In [1]: import numpy as np

In [2]: np.set_printoptions(suppress=True, linewidth=140)

In [3]: def rnd(a):
   ...:     return np.round(a, 2) + 0
   ...: 

In [4]: X = np.load("dump.npy")

In [5]: X
Out[5]: 
array([[ 0.,  0.,  0.,  1.],
       [ 0.,  0.,  0.,  5.],
       [ 0.,  0.,  0., -4.],
       [ 1.,  5., -4.,  0.]])

In [6]: # looks like rank 2

In [7]: evals, V = np.linalg.eigh(X)

In [8]: x = np.array([3, 3, 1, 0])

In [9]: x @ X @ x / (x @ x), rnd(evals[0]), rnd(evals[-1])
Out[9]: (np.float64(0.0), np.float64(-6.48), np.float64(6.48))

In [10]: (np.sign(V[:, -1].round(6)) == np.sign(V[0, -1].round(6))).astype(int)
Out[10]: array([1, 1, 0, 1])

In [11]: np.abs(X).sum(axis=1).max(), rnd(np.abs(evals).max())
Out[11]: (np.float64(10.0), np.float64(6.48))

In [12]: m1 = np.tril(np.array([[2, 2, -1, 1, 0, 2, 2, -3, 3],
    ...:     [0, -3, 3, -2, -2, -3, -1, -2, -3],
    ...:     [-1, -2, 2, -1, -3, 3, 3, -2, 0],
    ...:     [2, 3, -3, 2, -2, 1, 3, 0, 2],
    ...:     [-1, -2, -2, 2, 0, -2, 1, 1, 1],
    ...:     [-1, -1, -2, 3, 2, 2, 0, 0, -1],
    ...:     [-2, 2, 0, -1, 0, 1, -3, 2, -1],
    ...:     [-2, 0, 0, 3, 3, 1, 1, 0, 3],
    ...:     [-2, -3, 2, 0, 3, -3, -1, -2, 0]]), -1) + np.eye(9, dtype=int)

In [13]: m1
Out[13]: 
array([[ 1,  0,  0,  0,  0,  0,  0,  0,  0],
       [ 0,  1,  0,  0,  0,  0,  0,  0,  0],
       [-1, -2,  1,  0,  0,  0,  0,  0,  0],
       [ 2,  3, -3,  1,  0,  0,  0,  0,  0],
       [-1, -2, -2,  2,  1,  0,  0,  0,  0],
       [-1, -1, -2,  3,  2,  1,  0,  0,  0],
       [-2,  2,  0, -1,  0,  1,  1,  0,  0],
       [-2,  0,  0,  3,  3,  1,  1,  1,  0],
       [-2, -3,  2,  0,  3, -3, -1, -2,  1]])

In [14]: np.allclose(m1 @ m1.T, m1.T @ m1)
Out[14]: False

In [15]: rnd(np.abs(np.linalg.eigvals(m1)).max())
Out[15]: np.float64(1.0)

In [16]: rnd(np.sort(np.abs(np.linalg.eigvals(m1))))
Out[16]: array([1., 1., 1., 1., 1., 1., 1., 1., 1.])

In [17]: rnd(np.linalg.det(m1))
Out[17]: np.float64(1.0)

In [18]: m1 @ m1
Out[18]: 
array([[  1,   0,   0,   0,   0,   0,   0,   0,   0],
       [  0,   1,   0,   0,   0,   0,   0,   0,   0],
       [ -2,  -4,   1,   0,   0,   0,   0,   0,   0],
       [  7,  12,  -6,   1,   0,   0,   0,   0,   0],
       [  4,   6, -10,   4,   1,   0,   0,   0,   0],
       [  4,   7, -17,  10,   4,   1,   0,   0,   0],
       [ -7,   0,   1,   1,   2,   2,   1,   0,   0],
       [ -4,   4, -17,  14,   8,   3,   2,   1,   0],
       [  0, -15,   4,  -8,  -6,  -9,  -4,  -4,   1]])

In [19]: (m1 + m1.T) / 2
Out[19]: 
array([[ 1. ,  0. , -0.5,  1. , -0.5, -0.5, -1. , -1. , -1. ],
       [ 0. ,  1. , -1. ,  1.5, -1. , -0.5,  1. ,  0. , -1.5],
       [-0.5, -1. ,  1. , -1.5, -1. , -1. ,  0. ,  0. ,  1. ],
       [ 1. ,  1.5, -1.5,  1. ,  1. ,  1.5, -0.5,  1.5,  0. ],
       [-0.5, -1. , -1. ,  1. ,  1. ,  1. ,  0. ,  1.5,  1.5],
       [-0.5, -0.5, -1. ,  1.5,  1. ,  1. ,  0.5,  0.5, -1.5],
       [-1. ,  1. ,  0. , -0.5,  0. ,  0.5,  1. ,  0.5, -0.5],
       [-1. ,  0. ,  0. ,  1.5,  1.5,  0.5,  0.5,  1. , -1. ],
       [-1. , -1.5,  1. ,  0. ,  1.5, -1.5, -0.5, -1. ,  1. ]])

In [20]: np.linalg.matrix_power(m1, 3)
Out[20]: 
array([[  1,   0,   0,   0,   0,   0,   0,   0,   0],
       [  0,   1,   0,   0,   0,   0,   0,   0,   0],
       [ -3,  -6,   1,   0,   0,   0,   0,   0,   0],
       [ 15,  27,  -9,   1,   0,   0,   0,   0,   0],
       [ 21,  36, -24,   6,   1,   0,   0,   0,   0],
       [ 36,  62, -57,  21,   6,   1,   0,   0,   0],
       [-12,  -3, -10,  10,   6,   3,   1,   0,   0],
       [ 24,  65, -81,  40,  17,   6,   3,   1,   0],
       [  9, -37,  60, -55, -33, -20,  -9,  -6,   1]])

In [21]: np.trace(m1)
Out[21]: np.int64(9)
